% ipython --no-banner

In [1]: import numpy as np

In [2]: np.set_printoptions(suppress=True, linewidth=160)

In [3]: tidy = lambda a: np.round(a, 1) + 0

In [4]: data = np.array([[4, 0, -2], [0, 0, 0], [-2, 0, 1]])

In [5]: rank = np.linalg.matrix_rank(data)

In [6]: print(rank)
1

In [7]: ns = np.linalg.svd(data)[2][rank:].T

In [8]: print(data @ ns)
[[0. 0.]
 [0. 0.]
 [0. 0.]]

In [9]: print([int(np.linalg.matrix_rank(data[:i])) for i in range(1, len(data) + 1)])
[1, 1, 1]

In [10]: print(tidy(ns @ ns.T))
[[0.2 0.  0.4]
 [0.  1.  0. ]
 [0.4 0.  0.8]]

In [11]: rng = np.random.default_rng(4604)

In [12]: idx = rng.permutation(3)

In [13]: print(idx)
[2 0 1]

In [14]: Y = data[idx][:, idx]

In [15]: print(np.allclose(Y, data))
False

In [16]: Uu, s, Vh = np.linalg.svd(data)

In [17]: print(tidy(s))
[5. 0. 0.]

In [18]: Y = Uu[:, :1] @ np.diag(s[:1]) @ Vh[:1]

In [19]: print(tidy(np.linalg.norm(data - Y) / np.linalg.norm(data)))
0.0

In [20]: print(tidy(np.linalg.norm(data - Y, 2)), tidy(s[1]))
0.0 0.0

In [21]: print(np.linalg.matrix_rank(Y))
1

In [22]: print([round(float(x), 1) for x in np.linalg.svd(data, compute_uv=False)[:3]])
[5.0, 0.0, 0.0]

In [23]: print(np.linalg.matrix_rank(data, rtol=0.1))
1

In [24]: print(np.argsort(-np.linalg.norm(data, axis=0).round(6), kind="stable")[:3])
[0 2 1]

In [25]: E = np.loadtxt("test6.csv", delimiter=",")

In [26]: print(E)
[[49. 63.  0.]
 [63. 81.  0.]
 [ 0.  0.  0.]]

In [27]: print((np.linalg.matrix_power((E != 0) + (E.T != 0) + np.eye(3), 3) > 0).astype(int))
[[1 1 0]
 [1 1 0]
 [0 0 1]]

In [28]: print(tidy(np.sort(np.linalg.eigvals(E).real)))
[  0.   0. 130.]

In [29]: print(tidy(np.linalg.det(E)))
0.0

In [30]: print(E @ E)
[[ 6370.  8190.     0.]
 [ 8190. 10530.     0.]
 [    0.     0.     0.]]
